% python3 -q
>>> import numpy as np
>>> import numpy.linalg as la
>>> np.set_printoptions(suppress=True, linewidth=160)
>>> def rd(a):
...     return np.round(a, 2) + 0
... 
>>> rng = np.random.default_rng(716104)
>>> mat = np.eye(4, dtype=int)[rng.permutation(4)]
>>> mat
array([[0, 0, 1, 0],
       [1, 0, 0, 0],
       [0, 0, 0, 1],
       [0, 1, 0, 0]])
>>> B = la.inv(mat)
>>> rd(la.det(mat) * la.det(B))
np.float64(1.0)
>>> mat @ B
array([[1., 0., 0., 0.],
       [0., 1., 0., 0.],
       [0., 0., 1., 0.],
       [0., 0., 0., 1.]])
>>> rd(la.cond(mat))
np.float64(1.0)
>>> rd(la.inv(B))
array([[0., 0., 1., 0.],
       [1., 0., 0., 0.],
       [0., 0., 0., 1.],
       [0., 1., 0., 0.]])
>>> rd(la.det(mat) * B)
array([[ 0., -1.,  0.,  0.],
       [ 0.,  0.,  0., -1.],
       [-1.,  0.,  0.,  0.],
       [ 0.,  0., -1.,  0.]])
>>> la.matrix_power(mat, 2)
array([[0, 0, 0, 1],
       [0, 0, 1, 0],
       [0, 1, 0, 0],
       [1, 0, 0, 0]])
>>> (mat + mat.T) / 2
array([[0. , 0.5, 0.5, 0. ],
       [0.5, 0. , 0. , 0.5],
       [0.5, 0. , 0. , 0.5],
       [0. , 0.5, 0.5, 0. ]])
>>> assert mat == mat.T
Traceback (most recent call last):
  File "<python-input-15>", line 1, in <module>
    assert mat == mat.T
           ^^^^^^^^^^^^
ValueError: The truth value of an array with more than one element is ambiguous. Use a.any() or a.all()
>>> rd(la.det(mat))
np.float64(-1.0)
>>> rd(np.sort(np.abs(la.eigvals(mat))))
array([1., 1., 1., 1.])
>>> rd(np.abs(la.eigvals(mat)).max())
np.float64(1.0)
>>> (mat - mat.T) / 2
array([[ 0. , -0.5,  0.5,  0. ],
       [ 0.5,  0. ,  0. , -0.5],
       [-0.5,  0. ,  0. ,  0.5],
       [ 0. ,  0.5, -0.5,  0. ]])
>>> m1 = np.loadtxt("layer5.csv", delimiter=",")
>>> m1
array([[ 4.11, -2.74,  0.08, -0.13, -1.5 , -0.21],
       [-2.74,  0.15,  0.44, -2.65, -4.02,  2.13],
       [ 0.08,  0.44,  4.68, -3.05,  2.97,  1.24],
       [-0.13, -2.65, -3.05, -3.76,  0.85, -2.44],
       [-1.5 , -4.02,  2.97,  0.85, -2.42, -1.92],
       [-0.21,  2.13,  1.24, -2.44, -1.92, -2.76]])
>>> rd(la.eigvalsh(m1).min())
np.float64(-7.0)
>>> [round(float(la.det(m1[:i, :i])), 2) + 0 for i in range(1, 7)]
[4.11, -6.89, -33.24, 78.93, 4380.59, -28198.53]
